$ python -q
>>> import numpy as np
>>> np.set_printoptions(suppress=True, linewidth=140)
>>> rd = lambda a: np.round(a, 1) + 0
>>> F = np.loadtxt("x.csv", delimiter=",")
>>> F
array([[0., 1., 0., 1., 0., 0., 0., 0.],
       [1., 0., 0., 1., 0., 0., 1., 0.],
       [0., 0., 0., 0., 1., 1., 0., 1.],
       [1., 1., 0., 0., 0., 0., 1., 0.],
       [0., 0., 1., 0., 0., 1., 0., 0.],
       [0., 0., 1., 0., 1., 0., 0., 1.],
       [0., 1., 0., 1., 0., 0., 0., 0.],
       [0., 0., 1., 0., 0., 1., 0., 0.]])
>>> np.all(np.linalg.eigvalsh(F) > 0)
np.False_
>>> rd(np.linalg.eigvalsh(F).min())
np.float64(-1.6)
>>> blk = np.stack([F, -3 * F, F[::-1]])
>>> (blk @ F.T).shape
(3, 8, 8)
>>> rd(np.linalg.det(blk))
array([0., 0., 0.])
>>> blk.sum(axis=0)
array([[ 0., -2.,  1., -2.,  0.,  1.,  0.,  0.],
       [-2.,  1.,  0., -1.,  0.,  0., -2.,  0.],
       [ 0.,  0.,  1.,  0., -1., -2.,  0., -1.],
       [-2., -2.,  1.,  0.,  0.,  1., -2.,  0.],
       [ 1.,  1., -2.,  0.,  0., -2.,  1.,  0.],
       [ 0.,  0., -2.,  0., -1.,  1.,  0., -1.],
       [ 1., -2.,  0., -1.,  0.,  0.,  1.,  0.],
       [ 0.,  1., -2.,  1.,  0., -2.,  0.,  0.]])
>>> rd(np.linalg.norm(blk, axis=(1, 2)))
array([ 4.5, 13.4,  4.5])
>>> w1 = np.array([[3, 3, 0],
...     [0, 3, 2],
...     [2, 3, 3],
...     [1, 2, 3],
...     [3, 0, 0],
...     [3, 0, 1],
...     [1, 3, 0],
...     [2, 0, 0]])
>>> c = np.array([1, -2, 0])
>>> act = np.maximum(F @ w1 + c, 0)
>>> rd((act > 0).mean(axis=0))
array([1. , 0.9, 1. ])
>>> act
array([[2., 3., 5.],
       [6., 6., 3.],
       [9., 0., 1.],
       [5., 7., 2.],
       [6., 1., 4.],
       [8., 1., 3.],
       [2., 3., 5.],
       [6., 1., 4.]])
>>> np.linalg.matrix_rank(act)
np.int64(3)
>>> C = np.array([[-7, -3, -4], [4, 2, 7], [6, -9, 4]])
>>> (act @ C).round(6).argmax(axis=1)
array([2, 2, 2, 2, 2, 2, 2, 2])
>>> w1 @ C
array([[ -9,  -3,   9],
       [ 24, -12,  29],
       [ 16, -27,  25],
       [ 19, -26,  22],
       [-21,  -9, -12],
       [-15, -18,  -8],
       [  5,   3,  17],
       [-14,  -6,  -8]])
>>> F @ F
array([[2., 1., 0., 1., 0., 0., 2., 0.],
       [1., 3., 0., 2., 0., 0., 1., 0.],
       [0., 0., 3., 0., 1., 2., 0., 1.],
       [1., 2., 0., 3., 0., 0., 1., 0.],
       [0., 0., 1., 0., 2., 1., 0., 2.],
       [0., 0., 2., 0., 1., 3., 0., 1.],
       [2., 1., 0., 1., 0., 0., 2., 0.],
       [0., 0., 1., 0., 2., 1., 0., 2.]])
>>> F.sum(axis=0)
array([2., 3., 3., 3., 2., 3., 2., 2.])
>>> np.argwhere(np.triu(F))
array([[0, 1],
       [0, 3],
       [1, 3],
       [1, 6],
       [2, 4],
       [2, 5],
       [2, 7],
       [3, 6],
       [4, 5],
       [5, 7]])
>>> L = np.diag(F.sum(axis=1)) - F
>>> L @ np.ones(8)
array([0., 0., 0., 0., 0., 0., 0., 0.])
>>> (np.linalg.eigvalsh(L) < 1e-8).sum()
np.int64(2)
>>> L
array([[ 2., -1.,  0., -1.,  0.,  0.,  0.,  0.],
       [-1.,  3.,  0., -1.,  0.,  0., -1.,  0.],
       [ 0.,  0.,  3.,  0., -1., -1.,  0., -1.],
       [-1., -1.,  0.,  3.,  0.,  0., -1.,  0.],
       [ 0.,  0., -1.,  0.,  2., -1.,  0.,  0.],
       [ 0.,  0., -1.,  0., -1.,  3.,  0., -1.],
       [ 0., -1.,  0., -1.,  0.,  0.,  2.,  0.],
       [ 0.,  0., -1.,  0.,  0., -1.,  0.,  2.]])
